In [1]: import numpy as np

In [2]: np.set_printoptions(suppress=True, linewidth=200)

In [3]: s = 3 * 0.5 ** np.arange(4)

In [4]: O, _ = np.linalg.qr(np.array([[0.8, -1.7, 1.9, 1.8],
   ...:     [-1.7, 1.1, -0.6, 0.1],
   ...:     [0.9, 0.3, -0.9, 0.8],
   ...:     [-0.5, 1.3, 0.4, -1.3]]))

In [5]: rng = np.random.default_rng(9901)

In [6]: arr = rng.normal(size=(22, 4)) * s @ O

In [7]: arr.round(1)
Out[7]: 
array([[-0.9, -0.5,  0.6, -1.5],
       [ 0.9,  0.6, -0.8, -1.2],
       [-0.3,  1.8, -1.4, -0.9],
       [ 3.1,  5.3, -4.1, -4. ],
       [-0.3,  2.1, -1.1, -2.5],
       [-0.3,  2.8, -2. , -2.3],
       [-1.2, -0.3,  0.4,  0.1],
       [ 0.8,  3. , -2. , -2. ],
       [-2.6, -0.9,  1.6, -1.1],
       [-1. , -2. ,  2.3,  2.3],
       [ 0.3,  0.7, -0.8, -0.5],
       [-2.7, -4.3,  3.5,  3.1],
       [ 1. , -1.1,  0.1,  1.1],
       [-1.4,  1.6, -0.7, -2.1],
       [-0.6,  4.1, -1.6, -2.8],
       [ 1.3,  4. , -2.7, -1.9],
       [ 0.4, -0.4, -0.3,  0.2],
       [ 2.5,  3. , -3.6, -0.8],
       [-1.3, -3.3,  3.3,  2.6],
       [ 2.6,  0.5, -0.8,  1.2],
       [ 0.1,  0.5, -0.6, -1.2],
       [ 0.4,  0.4, -1. , -0.6]])

In [8]: P = arr @ np.linalg.solve(arr.T @ arr, arr.T)

In [9]: np.round(np.linalg.eigvalsh(P), 1) + 0
Out[9]: array([0., 0., 0., 0., 0., 0., 0., 0., 0., 0., 0., 0., 0., 0., 0., 0., 0., 0., 1., 1., 1., 1.])

In [10]: np.round(np.diag(P), 1) + 0
Out[10]: array([0.3, 0.1, 0.2, 0.4, 0.1, 0.1, 0.1, 0.1, 0.2, 0.2, 0. , 0.3, 0.1, 0.2, 0.4, 0.2, 0.1, 0.4, 0.2, 0.3, 0.1, 0.1])
